$ ipython --no-banner

In [1]: import numpy as np

In [2]: np.set_printoptions(precision=2, suppress=True, linewidth=160)

In [3]: J = np.loadtxt("block6.csv", delimiter=",")

In [4]: J
Out[4]: 
array([[0., 2., 6., 0., 3., 4.],
       [0., 0., 9., 5., 3., 4.],
       [0., 0., 0., 1., 6., 8.],
       [0., 0., 0., 0., 2., 9.],
       [0., 0., 0., 0., 0., 0.],
       [0., 0., 0., 0., 0., 0.]])

In [5]: # triangular

In [6]: Uu, sigma, Vh = np.linalg.svd(J)

In [7]: V = Vh[:(sigma > 1e-8).sum()]

In [8]: rng = np.random.default_rng(83852)

In [9]: x = J[1] + -3 * J[2] + rng.integers(2) * np.eye(6)[1]

In [10]: x
Out[10]: array([  0.,   0.,   9.,   2., -15., -20.])

In [11]: np.linalg.matrix_rank(np.vstack([J, x]))
Out[11]: np.int64(4)

In [12]: np.round(np.linalg.norm(x - V.T @ V @ x), 2)
Out[12]: np.float64(0.0)

In [13]: np.linalg.matrix_rank(J - J[0, 0] * np.eye(6))
Out[13]: np.int64(4)

In [14]: np.sort(np.linalg.eigvals(J))
Out[14]: array([0., 0., 0., 0., 0., 0.])

In [15]: x = np.array([2, 2, 3, 3, 4, 4])

In [16]: np.einsum("ij,j->i", J, x)
Out[16]: array([50., 70., 59., 44.,  0.,  0.])

In [17]: J @ (2 * x)
Out[17]: array([100., 140., 118.,  88.,   0.,   0.])

In [18]: J @ np.ones(6)
Out[18]: array([15., 21., 15., 11.,  0.,  0.])

In [19]: F = np.loadtxt("layer8.csv", delimiter=",")

In [20]: F
Out[20]: 
array([[ 1.,  1.,  8., -8., -2.,  5., -7.,  6., -9., -8.,  6.],
       [ 6.,  0., -8.,  5., -2.,  1., -2., -1., -1., -5.,  7.],
       [ 6., -8.,  9., -3., -3.,  2.,  0., -7.,  0., -2.,  7.],
       [-5.,  7., -1., -5.,  8.,  1.,  9.,  4., -3.,  6., -5.],
       [-2.,  9.,  2.,  3.,  8., -8.,  6., -6.,  3.,  2.,  9.],
       [-5.,  3., -4., -9., -5.,  7., -6., -9.,  7., -1., -6.],
       [-4.,  8., -5.,  6.,  0., -1.,  5.,  7.,  2.,  0.,  8.],
       [ 7.,  9.,  7., -1.,  9., -7., -5.,  6., -7., -7., -7.],
       [ 6.,  9., -1., -1., -4., -7.,  0., -7., -1., -5., -3.],
       [-5.,  0., -3.,  6.,  1.,  9.,  3., -7., -1., -4., -7.],
       [-9.,  2., -6.,  9.,  5., -8.,  9., -6.,  3., -6., -1.]])

In [21]: r0, r1 = F[0], F[5]

In [22]: r0 @ r1
Out[22]: np.float64(-20.0)

In [23]: r0 @ r0
Out[23]: np.float64(425.0)

In [24]: pr = (r0 @ r1) / (r0 @ r0) * r0

In [25]: r1 - pr
Out[25]: array([-4.95,  3.05, -3.62, -9.38, -5.09,  7.24, -6.33, -8.72,  6.58, -1.38, -5.72])

In [26]: pr
Out[26]: array([-0.05, -0.05, -0.38,  0.38,  0.09, -0.24,  0.33, -0.28,  0.42,  0.38, -0.28])
